$ ipython --no-banner

In [1]: import numpy as np

In [2]: np.set_printoptions(suppress=True, linewidth=120)

In [3]: m1 = np.loadtxt("arr.csv", delimiter=",")

In [4]: m1
Out[4]: 
array([[ 1.,  0.,  0.,  0.,  0.,  0.],
       [ 2.,  1.,  0.,  0.,  0.,  0.],
       [ 0., -3.,  1.,  0.,  0.,  0.],
       [-3.,  3., -2.,  1.,  0.,  0.],
       [ 3.,  1.,  1.,  2.,  1.,  0.],
       [ 1.,  1.,  3., -2.,  2.,  1.]])

In [5]: left, sig, Vt = np.linalg.svd(m1)

In [6]: np.argmax(sig[:-1] / (sig[1:] + 1e-6)) + 1
Out[6]: np.int64(4)

In [7]: out = left[:, :4] @ np.diag(sig[:4]) @ Vt[:4]

In [8]: np.linalg.matrix_rank(out)
Out[8]: np.int64(4)

In [9]: x0 = np.array([2, 0, -2, 0, 2, 1])

In [10]: h1 = np.maximum(m1 @ x0, 0)

In [11]: np.round(np.tanh(m1 @ x0), 3)
Out[11]: array([ 0.964,  0.999, -0.964, -0.964,  1.   ,  0.762])

In [12]: np.linalg.matrix_rank(m1, rtol=0.1)
Out[12]: np.int64(4)

In [13]: np.linalg.cond(m1) > 100
Out[13]: np.True_

In [14]: out = np.array([[0, 3, 1],
    ...:     [0, -2, 2],
    ...:     [3, 3, -3],
    ...:     [-4, -1, -5],
    ...:     [4, 5, 5],
    ...:     [-5, 2, -5]])

In [15]: np.einsum("ij->j", m1)
Out[15]: array([4., 3., 3., 1., 3., 1.])

In [16]: np.vstack([m1, out.T]).shape
Out[16]: (9, 6)

In [17]: np.einsum("ik,kj->ij", m1, out)
Out[17]: 
array([[  0.,   3.,   1.],
       [  0.,   4.,   4.],
       [  3.,   9.,  -9.],
       [-10., -22.,   4.],
       [ -1.,  13.,  -3.],
       [ 20.,  24.,   9.]])

In [18]: out.T @ m1.T
Out[18]: 
array([[  0.,   0.,   3., -10.,  -1.,  20.],
       [  3.,   4.,   9., -22.,  13.,  24.],
       [  1.,   4.,  -9.,   4.,  -3.,   9.]])

In [19]: A = np.load("data.npy")

In [20]: A.round(3) + 0
Out[20]: 
array([[ 12.642,   4.797,  10.844],
       [ 11.937,   4.169,  10.186],
       [ 11.913,   4.149,  10.164],
       [ 10.799,   3.197,   9.128],
       [ 10.454,   2.912,   8.809],
       [  8.293,   1.263,   6.822],
       [  8.116,   1.14 ,   6.66 ],
       [  5.923,  -0.205,   4.683],
       [  5.822,  -0.257,   4.593],
       [  1.968,  -1.168,   1.324],
       [  0.991,  -0.813,   0.601],
       [  0.496,  -0.465,   0.277],
       [  0.   ,   0.   ,   0.   ],
       [ -0.1  ,   0.1  ,  -0.049],
       [ -0.277,   0.268,  -0.129],
       [ -0.304,   0.291,  -0.141],
       [ -0.567,   0.47 ,  -0.249],
       [ -0.889,   0.496,  -0.381],
       [ -0.963,   0.465,  -0.414],
       [ -1.023,   0.43 ,  -0.441],
       [ -2.061,  -1.123,  -1.041],
       [ -2.088,  -1.178,  -1.059],
       [ -3.103,  -3.474,  -1.804],
       [ -4.222,  -6.246,  -2.705],
       [ -4.754,  -7.599,  -3.152],
       [ -5.072,  -8.414,  -3.422],
       [ -5.356,  -9.143,  -3.665],
       [ -5.456,  -9.402,  -3.752],
       [ -7.216, -13.961,  -5.297]])

In [21]: C = A[[22, 19]].astype(float)

In [22]: for _ in range(7):
    ...:     z = np.linalg.norm(A[:, None] - C, axis=-1).argmin(axis=1)
    ...:     C = np.array([A[z == j].mean(axis=0) for j in range(2)])
    ...: 

In [23]: z
Out[23]: array([1, 1, 1, 1, 1, 1, 1, 1, 1, 1, 1, 1, 1, 1, 1, 1, 1, 1, 1, 1, 1, 1, 0, 0, 0, 0, 0, 0, 0])

In [24]: np.bincount(z)
Out[24]: array([ 7, 22])

In [25]: C2 = np.cov(A, rowvar=False)

In [26]: C2.round(3)
Out[26]: 
array([[35.872, 22.167, 28.532],
       [22.167, 20.66 , 17.377],
       [28.532, 17.377, 22.788]])

In [27]: np.round(np.polyfit(A[:, 1], A[:, 2], 1), 3)
Out[27]: array([0.841, 2.74 ])

In [28]: blk = np.stack([C2, 2 * C2, C2[::-1]])

In [29]: np.linalg.matrix_rank(blk.reshape(3, -1))
Out[29]: np.int64(2)

In [30]: np.round(np.linalg.det(blk), 3)
Out[30]: array([ 21.112, 168.894, -21.112])

In [31]: np.round(blk.sum(axis=0), 3)
Out[31]: 
array([[136.147,  83.877, 108.385],
       [ 88.666,  82.642,  69.508],
       [121.468,  74.298,  96.898]])

In [32]: (blk @ C2.T).shape
Out[32]: (3, 3, 3)

In [33]: np.round(np.einsum("bij,cij->bc", blk, blk), 3)
Out[33]: 
array([[ 5447.753, 10895.507,  5337.957],
       [10895.507, 21791.014, 10675.914],
       [ 5337.957, 10675.914,  5447.753]])

In [34]: X = np.loadtxt("block19.csv", delimiter=",")

In [35]: X
Out[35]: 
array([[15., 41., 35., 41., 29.],
       [68., 35., 30., 45., 66.],
       [35.,  9., 14.,  9., 24.],
       [28., 19., 15., 17., 30.],
       [49., 29., 36., 37., 39.],
       [32., 41., 43., 52., 35.],
       [50., 37., 30., 44., 55.],
       [10., 11., 12., 11., 10.],
       [70., 35., 44., 51., 55.],
       [45., 45., 42., 41., 49.],
       [35., 33., 36., 45., 34.],
       [46., 23., 19., 17., 44.],
       [30., 13., 12., 12., 27.],
       [23., 43., 28., 34., 43.],
       [87.,  9., 25., 33., 54.],
       [38., 35., 37., 39., 37.],
       [64., 31., 30., 39., 58.],
       [41., 33., 42., 47., 33.],
       [52., 45., 43., 50., 54.],
       [63., 21., 31., 39., 45.]])

In [36]: C2 = np.cov(X, rowvar=False)

In [37]: np.median(X, axis=0)
Out[37]: array([43. , 33. , 30.5, 39. , 41. ])

In [38]: np.round(X.std(axis=0), 3)
Out[38]: array([19.017, 11.792, 10.6  , 13.698, 13.448])

In [39]: np.round(np.polyfit(X[:, 0], X[:, 3], 1), 3)
Out[39]: array([ 0.281, 22.77 ])

In [40]: C2.shape
Out[40]: (5, 5)
